In [1]: import numpy as np

In [2]: np.set_printoptions(suppress=True, linewidth=120)

In [3]: def rnd(a):
   ...:     return np.round(a, 1) + 0
   ...: 

In [4]: F = np.loadtxt("block5.csv", delimiter=",")

In [5]: F
Out[5]: 
array([[ -2.5,  -1.1,  -2.8,  -1.5,   3.9,   0.3,   0.7],
       [  2. ,   5.7,   4.1,   0.4,  -2.7,   3.3,  -2.8],
       [  4.7,   2.4,  -0.6,   0.9,   0.3,   0.5,  -0.3],
       [ -5.3,   2. ,   1.6,  -2. ,   1. ,   3. ,  -1.7],
       [ -2.3,   2.6,   1. ,  -1.5,   1.2,   2.7,  -1.4],
       [  5.2,   1.8,   2.1,   2.2,  -3.6,  -0.3,  -0.5],
       [  8.4,  -2.1,   0.1,   3.9,  -4.5,  -4.3,   1.5],
       [ -3. ,  -0.5,   0.8,  -0.7,  -0.1,   0.3,  -0.3],
       [ -6.6,  -4.6,   1.5,  -0.6,  -2.2,  -1.9,   0.6],
       [  5. ,   2.1,   1. ,   1.7,  -1.6,   0. ,  -0.4],
       [ -3.8,  -3.8,  -0.6,  -0.5,   0. ,  -1.7,   1. ],
       [  6.5,   0.5,   2.2,   3.2,  -5.1,  -2. ,   0.1],
       [  5.2,   1.9,   2.1,   2.1,  -3.5,  -0.7,  -0.6],
       [  1.6,  -6.3,   0.1,   2.6,  -4.8,  -5.6,   2.2],
       [  5.4,  -6.7,  -2.9,   3. ,  -2.4,  -6.4,   3.6],
       [  5.4,   1.6,  -3. ,   0.8,   2.6,  -0.1,   0.7],
       [ -0.8,   9.5,   1. ,  -2.8,   4.5,   7.6,  -3.6],
       [  4.5,   2.8,  -1.7,   0.1,   2.2,   1.1,  -0.2],
       [  5.8,   1.4,  -1.6,   1.3,   0.6,  -0.6,   0.5],
       [  0.4,  -8.7,  -3.8,   1.6,  -0.7,  -6.6,   4.1],
       [-10.6,   4.6,   2.2,  -4.7,   4. ,   6.5,  -3.3],
       [ -9.2,  -1.2,  -0.1,  -3.3,   3. ,   1.9,  -0.5],
       [  0.1,  -4.1,  -2.4,   0.5,   0.5,  -2.9,   2.3],
       [  2.7, -11.7,  -3.4,   3.6,  -4. ,  -9.6,   5.2],
       [ -1.4, -10.4,  -3.9,   1.4,  -0.7,  -7.3,   4.4],
       [ -6. ,  -4.9,  -3.5,  -2.2,   3.9,  -1.5,   1.9],
       [ -4.7,  -2.7,   1.8,  -0.4,  -2. ,  -1.1,   0. ],
       [ -0.3,  -7.7,  -1.3,   1.8,  -2.9,  -5.9,   3.1],
       [ -0.5,   0.5,   3.8,   0.9,  -4.1,   0.1,  -1.2],
       [  1.7,  -6.5,   0.2,   2.6,  -5. ,  -5.5,   2.3],
       [ -2.5,  -1.4,   3.4,   0.5,  -4.1,  -0.7,  -0.7]])

In [6]: P = F @ np.linalg.solve(F.T @ F, F.T)

In [7]: rnd(np.diag(P))
Out[7]: 
array([0.2, 0.2, 0.1, 0.2, 0.1, 0.2, 0.2, 0.1, 0.2, 0.3, 0.1, 0.2, 0.4, 0.3, 0.2, 0.3, 0.3, 0.3, 0.1, 0.2, 0.2, 0.1,
       0.4, 0.3, 0.2, 0.3, 0.2, 0.2, 0.2, 0.3, 0.2])

In [8]: rnd(np.linalg.eigvalsh(P))
Out[8]: 
array([0., 0., 0., 0., 0., 0., 0., 0., 0., 0., 0., 0., 0., 0., 0., 0., 0., 0., 0., 0., 0., 0., 0., 0., 1., 1., 1., 1.,
       1., 1., 1.])

In [9]: np.linalg.matrix_rank(F, rtol=0.1)
Out[9]: np.int64(3)

In [10]: cent = F[[12, 28]].astype(float)

In [11]: for _ in range(4):
    ...:     lab = np.linalg.norm(F[:, None] - cent, axis=-1).argmin(axis=1)
    ...:     cent = np.array([F[lab == j].mean(axis=0) for j in range(2)])
    ...: 

In [12]: lab
Out[12]: array([1, 1, 0, 1, 1, 0, 0, 1, 1, 0, 1, 0, 0, 0, 0, 0, 1, 0, 0, 0, 1, 1, 0, 0, 0, 1, 1, 0, 1, 0, 1])

In [13]: np.bincount(lab)
Out[13]: array([17, 14])

In [14]: m1 = np.loadtxt("case17.csv", delimiter=",")

In [15]: m1
Out[15]: 
array([[ 1.,  5.,  3.,  3.,  2.,  1.,  3.,  2.,  1.,  1.,  1.],
       [ 0.,  4.,  2.,  2.,  1.,  0.,  2.,  1.,  0.,  0.,  0.],
       [ 0.,  4.,  2.,  2.,  1.,  0.,  2.,  1.,  0.,  0.,  0.],
       [-4.,  0., -2., -2., -3., -4., -2., -3., -4., -4., -4.],
       [-4.,  0., -2., -2., -3., -4., -2., -3., -4., -4., -4.],
       [-5., -1., -3., -3., -4., -5., -3., -4., -5., -5., -5.],
       [ 0.,  4.,  2.,  2.,  1.,  0.,  2.,  1.,  0.,  0.,  0.],
       [-3.,  1., -1., -1., -2., -3., -1., -2., -3., -3., -3.],
       [ 0.,  4.,  2.,  2.,  1.,  0.,  2.,  1.,  0.,  0.,  0.]])

In [16]: Uu, sigma, vt = np.linalg.svd(m1)

In [17]: vecs = vt[:(sigma > 1e-8).sum()]

In [18]: rng = np.random.default_rng(342)

In [19]: x0 = m1[4] + -1 * m1[8] + rng.integers(2) * np.eye(11)[4]

In [20]: x0
Out[20]: array([-4., -4., -4., -4., -3., -4., -4., -4., -4., -4., -4.])

In [21]: rnd(np.linalg.norm(x0 - vecs.T @ vecs @ x0))
Out[21]: np.float64(1.0)

In [22]: np.allclose(vecs.T @ vecs @ x0, x0)
Out[22]: False

In [23]: f, v = m1[7], m1[5]

In [24]: f @ f
Out[24]: np.float64(57.0)

In [25]: f @ v
Out[25]: np.float64(99.0)

In [26]: p = (f @ v) / (f @ f) * f

In [27]: rnd(p)
Out[27]: array([-5.2,  1.7, -1.7, -1.7, -3.5, -5.2, -1.7, -3.5, -5.2, -5.2, -5.2])

In [28]: rnd((v - p) @ f)
Out[28]: np.float64(0.0)

In [29]: rnd(np.linalg.norm(f + v) ** 2 + np.linalg.norm(f - v) ** 2)
Out[29]: np.float64(484.0)

In [30]: Y = m1 + rng.integers(-2, 3, (9, 2)) @ rng.integers(-2, 3, (2, 11))

In [31]: Y
Out[31]: 
array([[  2.,   5.,   1.,   5.,   3.,   3.,   3.,   1.,  -1.,   1.,   0.],
       [ -2.,   4.,   6.,  -2.,  -1.,  -4.,   2.,   3.,   4.,   0.,   2.],
       [ -6.,   8.,   6.,   0.,  -5.,  -2.,   4.,   7.,   2.,   4.,   0.],
       [-10.,   4.,   2.,  -4.,  -9.,  -6.,   0.,   3.,  -2.,   0.,  -4.],
       [ -5.,   0.,   0.,  -4.,  -4.,  -6.,  -2.,  -2.,  -2.,  -4.,  -3.],
       [ -1.,  -5.,  -3.,  -5.,   0.,  -7.,  -5.,  -8.,  -3.,  -9.,  -3.],
       [  1.,   2.,   4.,  -1.,   2.,  -3.,   1.,   0.,   3.,  -2.,   2.],
       [ -8.,   5.,   1.,  -1.,  -7.,  -3.,   1.,   3.,  -3.,   1.,  -4.],
       [ -3.,   6.,   4.,   1.,  -2.,  -1.,   3.,   4.,   1.,   2.,   0.]])

In [32]: rnd(np.linalg.svd(Y - m1, compute_uv=False))
Out[32]: array([24.5, 13.1,  0. ,  0. ,  0. ,  0. ,  0. ,  0. ,  0. ])
